% ipython --no-banner

In [1]: import numpy as np

In [2]: np.set_printoptions(precision=1, suppress=True, linewidth=140, floatmode="fixed")

In [3]: feats = np.load("run6.npy")

In [4]: feats.round(1) + 0
Out[4]: 
array([[ 0.7, -0.2, -0.3, -0.1, -0.1, -0.2,  0.1,  0.0],
       [-0.2,  0.9, -0.2,  0.0, -0.1, -0.1,  0.1,  0.0],
       [-0.3, -0.2,  0.6, -0.1, -0.1, -0.2,  0.2,  0.0],
       [-0.1,  0.0, -0.1,  1.0,  0.0,  0.0,  0.0,  0.0],
       [-0.1, -0.1, -0.1,  0.0,  1.0, -0.1,  0.1,  0.0],
       [-0.2, -0.1, -0.2,  0.0, -0.1,  0.9,  0.1,  0.0],
       [ 0.1,  0.1,  0.2,  0.0,  0.1,  0.1,  0.9,  0.0],
       [ 0.0,  0.0,  0.0,  0.0,  0.0,  0.0,  0.0,  1.0]])

In [5]: # equal to its transpose

In [6]: gram = feats.T @ feats

In [7]: np.round(np.linalg.svd(feats, compute_uv=False) ** 2, 1) + 0
Out[7]: array([1.0, 1.0, 1.0, 1.0, 1.0, 1.0, 1.0, 0.0])

In [8]: np.allclose(gram, gram.T)
Out[8]: True

In [9]: left, sigma, Vt = np.linalg.svd(feats, full_matrices=False)

In [10]: np.round(Vt @ Vt.T, 1) + 0
Out[10]: 
array([[1.0, 0.0, 0.0, 0.0, 0.0, 0.0, 0.0, 0.0],
       [0.0, 1.0, 0.0, 0.0, 0.0, 0.0, 0.0, 0.0],
       [0.0, 0.0, 1.0, 0.0, 0.0, 0.0, 0.0, 0.0],
       [0.0, 0.0, 0.0, 1.0, 0.0, 0.0, 0.0, 0.0],
       [0.0, 0.0, 0.0, 0.0, 1.0, 0.0, 0.0, 0.0],
       [0.0, 0.0, 0.0, 0.0, 0.0, 1.0, 0.0, 0.0],
       [0.0, 0.0, 0.0, 0.0, 0.0, 0.0, 1.0, 0.0],
       [0.0, 0.0, 0.0, 0.0, 0.0, 0.0, 0.0, 1.0]])

In [11]: left.shape, sigma.shape, Vt.shape
Out[11]: ((8, 8), (8,), (8, 8))

In [12]: np.round(sigma / sigma[0], 1) + 0
Out[12]: array([1.0, 1.0, 1.0, 1.0, 1.0, 1.0, 1.0, 0.0])

In [13]: r = np.linalg.matrix_rank(feats)

In [14]: r
Out[14]: np.int64(7)

In [15]: ns = np.linalg.svd(feats)[2][r:].T

In [16]: np.round(ns[:, 0] / ns[np.abs(ns[:, 0]).round(6).argmax(), 0], 1) + 0
Out[16]: array([ 0.8,  0.5,  1.0,  0.2,  0.3,  0.5, -0.4,  0.0])

In [17]: np.allclose(feats @ ns, 0)
Out[17]: True

In [18]: B = np.array([[1, 1, 0],
    ...:     [-2, -2, 1],
    ...:     [-2, 1, 1],
    ...:     [-1, -2, -1],
    ...:     [0, -2, 2],
    ...:     [1, -2, -2],
    ...:     [2, -1, 2],
    ...:     [1, 0, 1]])

In [19]: np.round(np.einsum("ik,kj->ji", feats, B), 1) + 0
Out[19]: 
array([[ 2.0, -1.4, -0.8, -0.8,  0.3,  1.5,  1.5,  1.0],
       [ 1.2, -1.9,  1.3, -1.9, -1.9, -1.9, -1.1,  0.0],
       [ 0.0,  1.0,  1.0, -1.0,  2.0, -2.0,  2.0,  1.0]])

In [20]: np.linalg.matrix_rank(np.vstack([feats, B.T]))
Out[20]: np.int64(8)

In [21]: np.einsum("ij,ij->i", feats, feats)
Out[21]: array([0.7, 0.9, 0.6, 1.0, 1.0, 0.9, 0.9, 1.0])

In [22]: np.round(np.einsum("ik,kj->ij", feats, B), 1) + 0
Out[22]: 
array([[ 2.0,  1.2,  0.0],
       [-1.4, -1.9,  1.0],
       [-0.8,  1.3,  1.0],
       [-0.8, -1.9, -1.0],
       [ 0.3, -1.9,  2.0],
       [ 1.5, -1.9, -2.0],
       [ 1.5, -1.1,  2.0],
       [ 1.0,  0.0,  1.0]])

In [23]: np.round(B.T @ feats.T, 1) + 0
Out[23]: 
array([[ 2.0, -1.4, -0.8, -0.8,  0.3,  1.5,  1.5,  1.0],
       [ 1.2, -1.9,  1.3, -1.9, -1.9, -1.9, -1.1,  0.0],
       [ 0.0,  1.0,  1.0, -1.0,  2.0, -2.0,  2.0,  1.0]])

In [24]: np.einsum("ij->j", feats)
Out[24]: array([ 0.1,  0.4, -0.1,  0.8,  0.7,  0.5,  1.5,  1.0])
